$ python -q
>>> import numpy as np
>>> from numpy import linalg as LA
>>> np.set_printoptions(suppress=True, linewidth=120)
>>> def tidy(a):
...     return np.round(a, 3) + 0
... 
>>> F = np.array([[-2, -1, 0, 1], [2, 3, 4, 5], [6, 7, 8, 9], [10, 11, 12, 13]])
>>> F
array([[-2, -1,  0,  1],
       [ 2,  3,  4,  5],
       [ 6,  7,  8,  9],
       [10, 11, 12, 13]])
>>> f = np.array([-2, 0, 0])
>>> np.convolve(F[0], f)
array([ 4,  2,  0, -2,  0,  0])
>>> np.polyval(f, F[0])
array([-8, -2,  0, -2])
>>> data = np.load("test4.npy")
>>> data
array([[ 0.754,  9.306, -3.581],
       [-0.66 ,  8.649, -4.976],
       [-0.152, -8.935, -4.487],
       [ 0.747, -8.711,  4.855],
       [-5.526,  5.208, -6.507],
       [ 3.813,  5.579, -7.371],
       [-5.931,  6.45 , -4.818],
       [-2.273, -1.688, -9.591],
       [ 3.471, -9.28 ,  1.358],
       [ 9.525, -2.055, -2.247],
       [ 9.698, -2.326,  0.729],
       [ 2.165, -9.204,  3.256]])
>>> d = LA.norm(data[:, None] - data[None], axis=-1)
>>> print(LA.matrix_rank(d ** 2))
5
>>> print(tidy(LA.norm(data - data.mean(axis=0), axis=1)))
[ 9.937  9.691  8.647 11.166  9.698  8.084 10.293  7.77   9.872  8.37   9.265 10.559]
>>> tidy(d[:5, :5])
array([[ 0.   ,  2.092, 18.286, 19.894,  8.049],
       [ 2.092,  0.   , 17.598, 20.   ,  6.153],
       [18.286, 17.598,  0.   ,  9.388, 15.264],
       [19.894, 20.   ,  9.388,  0.   , 19.031],
       [ 8.049,  6.153, 15.264, 19.031,  0.   ]])
>>> rng = np.random.default_rng(637)
>>> labels = rng.integers(0, 2, 4)
>>> K = np.array([[-1, 4, 5, 4], [2, -3, 2, 5], [1, -2, -3, -2], [5, 2, 0, 0]]) * (labels[:, None] == labels)
>>> K
array([[-1,  4,  5,  4],
       [ 2, -3,  2,  5],
       [ 1, -2, -3, -2],
       [ 5,  2,  0,  0]])
>>> T = np.stack([K, -2 * K, K[::-1]])
>>> print(T.shape)
(3, 4, 4)
>>> print(tidy(LA.det(T)))
[  -76. -1216.   -76.]
>>> np.einsum("bij,cij->bc", T, T)
array([[ 147, -294,  -10],
       [-294,  588,   20],
       [ -10,   20,  147]])
>>> tidy(LA.norm(T, axis=(1, 2)))
array([12.124, 24.249, 12.124])
>>> LA.matrix_rank(T.reshape(3, -1))
np.int64(2)
>>> print(LA.matrix_rank(T))
[4 4 4]
>>> np.unravel_index(np.abs(K).argmax(), K.shape)
(np.int64(0), np.int64(2))
>>> np.count_nonzero(K)
np.int64(14)
>>> print(K.shape)
(4, 4)
>>> K[:, 4]
Traceback (most recent call last):
  File "<python-input-29>", line 1, in <module>
    K[:, 4]
    ~^^^^^^
IndexError: index 4 is out of bounds for axis 1 with size 4
>>> print(tidy(LA.svd(K, compute_uv=False)))
[9.148 5.962 5.264 0.265]
>>> np.zeros(4, 4)
Traceback (most recent call last):
  File "<python-input-31>", line 1, in <module>
    np.zeros(4, 4)
    ~~~~~~~~^^^^^^
TypeError: Cannot interpret '4' as a data type
>>> LA.rank(K)
Traceback (most recent call last):
  File "<python-input-32>", line 1, in <module>
    LA.rank(K)
    ^^^^^^^
AttributeError: module 'numpy.linalg' has no attribute 'rank'
>>> tidy(LA.norm(K))
np.float64(12.124)
>>> other = K[0, 0] * K[1:] - np.outer(K[1:, 0], K[0])
>>> other
array([[  0,  -5, -12, -13],
       [  0,  -2,  -2,  -2],
       [  0, -22, -25, -20]])
>>> LA.matrix_rank(other), LA.matrix_rank(K)
(np.int64(3), np.int64(4))
>>> f, v = K[3], K[2]
>>> f @ f
np.int64(29)
>>> f @ v
np.int64(1)
>>> p = (f @ v) / (f @ f) * f
>>> tidy(v - p)
array([ 0.828, -2.069, -3.   , -2.   ])
>>> np.outer(f, v)
array([[  5, -10, -15, -10],
       [  2,  -4,  -6,  -4],
       [  0,   0,   0,   0],
       [  0,   0,   0,   0]])
>>> mat = (rng.random((4, 4)) < 0.3) + np.eye(4)
>>> mat /= mat.sum(axis=1, keepdims=True)
>>> tidy(mat)
array([[0.25 , 0.25 , 0.25 , 0.25 ],
       [0.   , 0.667, 0.333, 0.   ],
       [0.   , 0.   , 1.   , 0.   ],
       [0.   , 0.   , 0.   , 1.   ]])
>>> Ac = data - data.mean(axis=0)
>>> V = LA.svd(Ac)[2][:1]
>>> other = Ac - Ac @ V.T @ V
>>> tidy(np.cov(Ac @ V.T, rowvar=False))
np.float64(68.857)
>>> tidy(other.std(axis=0))
array([4.001, 2.011, 2.656])
>>> print(LA.norm(other, axis=1).round(6).argmax())
10
>>> tidy(LA.norm(other) / LA.norm(Ac))
np.float64(0.548)
>>> tidy(np.diag(V.T @ V))
array([0.1  , 0.723, 0.177])
>>> q = mat.astype(float).copy()
>>> for j in range(4):
...     q[:, j] -= q[:, :j] @ (q[:, :j].T @ q[:, j])
...     q[:, j] /= LA.norm(q[:, j])
... 
>>> q
array([[1., 0., 0., 0.],
       [0., 1., 0., 0.],
       [0., 0., 1., 0.],
       [0., 0., 0., 1.]])
>>> labels = rng.permutation(4)
>>> labels
array([2, 1, 3, 0])
>>> other = mat[labels][:, labels]
>>> np.allclose(other, mat)
False
>>> tidy(np.trace(other))
np.float64(2.917)
>>> print(tidy(LA.det(other)), tidy(LA.det(mat[labels])))
0.167 0.167
>>> tidy(np.diag(other))
array([1.   , 0.667, 1.   , 0.25 ])
>>> tidy(other)
array([[1.   , 0.   , 0.   , 0.   ],
       [0.333, 0.667, 0.   , 0.   ],
       [0.   , 0.   , 1.   , 0.   ],
       [0.25 , 0.25 , 0.25 , 0.25 ]])
>>> A = np.load("mat.npy")
>>> A
array([[-0.222, -0.869, -0.782],
       [ 0.626,  0.001,  0.982],
       [ 0.071,  5.436,  0.449],
       [ 0.448, -5.88 ,  0.941],
       [ 0.878, -0.224, -0.581],
       [-0.86 ,  3.356, -0.587],
       [-0.871, -0.922,  1.82 ],
       [ 0.545,  6.244, -0.074],
       [-1.165,  3.633,  0.663],
       [-1.206,  4.496, -0.573],
       [-0.951,  4.795,  0.343],
       [ 0.663,  5.31 ,  1.27 ],
       [ 0.138,  0.873, -0.016],
       [ 0.672, -0.057,  2.022],
       [ 0.914, -4.212,  1.565],
       [-0.326, -5.939, -0.017],
       [ 0.192, -4.67 ,  0.657],
       [ 0.42 ,  2.069, -1.685],
       [-0.71 , -2.339,  0.062],
       [ 0.303,  3.54 , -2.773],
       [ 1.119, -3.197, -0.79 ]])
>>> G = np.cov(A, rowvar=False)
>>> tidy(A.std(axis=0))
array([0.718, 3.795, 1.132])
>>> tidy(np.corrcoef(A.T))
array([[ 1.   , -0.257,  0.023],
       [-0.257,  1.   , -0.226],
       [ 0.023, -0.226,  1.   ]])
>>> print(np.argsort(-A.std(axis=0).round(6), kind="stable"))
[1 2 0]
